>>> import numpy as np
>>> np.set_printoptions(suppress=True, linewidth=200)
>>> mat = np.loadtxt("run11.csv", delimiter=",")
>>> mat
array([[ 0.1,  0.6, -0.6,  0.8, -0.7,  0.6,  0.8, -0.2,  0.7],
       [-0.2, -0.2, -0.5,  0.5, -0.4,  0.1, -0.4,  0.7,  0.7],
       [-0.4,  0. ,  0. ,  0.3, -0.8, -0.6, -0.3,  0.7, -0.2],
       [-0.4, -1.4,  0.6,  0.1,  0.4,  0.2,  0. , -0.5, -0.4],
       [-2. , -1. ,  0.1,  0.2,  0.6,  0.4, -1. ,  0.5, -0.2]])
>>> A2 = mat / np.sqrt((mat ** 2).mean(axis=1, keepdims=True))
>>> A2[2].round(1)
array([-0.9,  0. ,  0. ,  0.7, -1.8, -1.3, -0.7,  1.5, -0.4])
>>> np.linalg.matrix_rank(mat - mat.mean(axis=1, keepdims=True))
np.int64(5)
>>> C2 = mat.T @ mat
>>> np.linalg.matrix_rank(C2)
np.int64(5)
>>> C2.round(1) + 0
array([[ 4.4,  2.7, -0.4, -0.6, -1. , -0.6,  2.3, -1.2,  0.6],
       [ 2.7,  3.4, -1.2,  0. , -1.5, -0.3,  1.6, -0.1,  1. ],
       [-0.4, -1.2,  1. , -0.6,  0.9, -0.2, -0.4, -0.5, -1. ],
       [-0.6,  0. , -0.6,  1. , -0.8,  0.5,  0.2,  0.4,  0.8],
       [-1. , -1.5,  0.9, -0.8,  1.8,  0.3, -0.8, -0.6, -0.9],
       [-0.6, -0.3, -0.2,  0.5,  0.3,  0.9,  0.2, -0.4,  0.4],
       [ 2.3,  1.6, -0.4,  0.2, -0.8,  0.2,  1.9, -1.2,  0.5],
       [-1.2, -0.1, -0.5,  0.4, -0.6, -0.4, -1.2,  1.5,  0.3],
       [ 0.6,  1. , -1. ,  0.8, -0.9,  0.4,  0.5,  0.3,  1.2]])
>>> np.round(np.linalg.eigvalsh(C2)[::-1], 1) + 0
array([9.1, 4.3, 2.2, 1. , 0.5, 0. , 0. , 0. , 0. ])
>>> np.allclose(C2, C2.T)
True
>>> round(np.trace(C2), 1), round(float((mat ** 2).sum()), 1)
(np.float64(17.1), 17.1)
>>> np.round(np.linalg.svd(mat, compute_uv=False) ** 2, 1)
array([9.1, 4.3, 2.2, 1. , 0.5])
>>> (mat @ mat.T).shape
(5, 5)
>>> rng = np.random.default_rng(361438)
>>> idx = rng.permutation(9)
>>> idx
array([4, 6, 0, 1, 2, 8, 5, 3, 7])
>>> A2 = C2[idx][:, idx]
>>> np.allclose(A2, C2)
False
>>> np.round(np.sort(np.abs(np.linalg.eigvals(A2))), 1) + 0
array([0. , 0. , 0. , 0. , 0.5, 1. , 2.2, 4.3, 9.1])
>>> Uu, sigma = np.linalg.svd(mat)
Traceback (most recent call last):
  File "<python-input-21>", line 1, in <module>
    Uu, sigma = np.linalg.svd(mat)
    ^^^^^^^^^
ValueError: too many values to unpack (expected 2)
>>> Uu, sigma, vt = np.linalg.svd(mat, full_matrices=False)
>>> np.allclose(Uu * sigma @ vt, mat)
True
>>> sigma.round(1)
array([3. , 2.1, 1.5, 1. , 0.7])
>>> round(float(np.sqrt((sigma ** 2).sum())), 1), round(np.linalg.norm(mat), 1)
(4.1, np.float64(4.1))
